$ python -q
>>> import numpy as np
>>> import numpy.linalg as la
>>> np.set_printoptions(precision=2, suppress=True, linewidth=200, sign=" ")
>>> def rd(a):
...     return np.round(a, 2) + 0
... 
>>> arr = np.array([[-0.4, 0.4, 0.6], [-0.7, 0.7, -1.1]])
>>> arr[:, 0] *= 5
>>> arr
array([[-2. ,  0.4,  0.6],
       [-3.5,  0.7, -1.1]])
>>> # column 0 dominates
>>> G = arr.T @ arr
>>> print(np.trace(G), (arr ** 2).sum())
18.47 18.47
>>> rd(la.svd(arr, compute_uv=False) ** 2)
array([ 17.36,   1.11])
>>> Y = np.array([[0, 2], [1, 0]])
>>> basis = np.kron(Y, arr)
>>> basis
array([[-0. ,  0. ,  0. , -4. ,  0.8,  1.2],
       [-0. ,  0. , -0. , -7. ,  1.4, -2.2],
       [-2. ,  0.4,  0.6, -0. ,  0. ,  0. ],
       [-3.5,  0.7, -1.1, -0. ,  0. , -0. ]])
>>> la.matrix_rank(basis)
np.int64(4)
>>> rd(la.norm(basis, 2)), rd(la.norm(Y, 2) * la.norm(arr, 2))
(np.float64(8.33), np.float64(8.33))
>>> J = np.load("block17.npy")
>>> J
array([[ 0,  0, -3],
       [ 0,  0,  0],
       [-3,  0,  0]])
>>> # symmetric, so the eigenvalues are real
>>> evals, vecs = la.eigh(J)
>>> vec = np.array([0, -1, -1])
>>> vec @ J @ vec / (vec @ vec), evals[0], evals[-1]
(np.float64(0.0), np.float64(-3.0), np.float64(3.0))
>>> rd(la.eigvalsh(J[1:, 1:]))
array([ 0.,  0.])
>>> vec @ J @ vec
np.int64(0)
>>> P = np.triu(np.array([[1, -1, -3], [2, 2, -3], [3, 3, 0]]), 1) + np.eye(3)
>>> Y = P @ J @ la.inv(P)
>>> Y
array([[  9.,   9.,  51.],
       [  9.,   9.,  54.],
       [ -3.,  -3., -18.]])
>>> rd(la.det(Y))
np.float64(0.0)
>>> T = np.stack([Y, 2 * Y, Y[::-1]])
>>> rd(la.det(T))
array([ 0.,  0.,  0.])
>>> rd(la.norm(T, axis=(1, 2)))
array([  78.63,  157.26,   78.63])
>>> E = np.load("sample8.npy")
>>> print(E)
[[ 2  0]
 [ 1  0]]
>>> r = la.matrix_rank(E)
>>> r
np.int64(1)
>>> null = la.svd(E)[2][r:].T
>>> print(null[:, 0] / null[np.abs(null[:, 0]).round(6).argmax(), 0])
[ 0.  1.]
>>> print(null.shape)
(2, 1)
>>> print(la.matrix_rank(E.T @ E), la.matrix_rank(E @ E.T))
1 1
>>> [int(la.matrix_rank(E[:i])) for i in range(1, len(E) + 1)]
[1, 1]
>>> null @ null.T
array([[ 0.,  0.],
       [ 0.,  1.]])
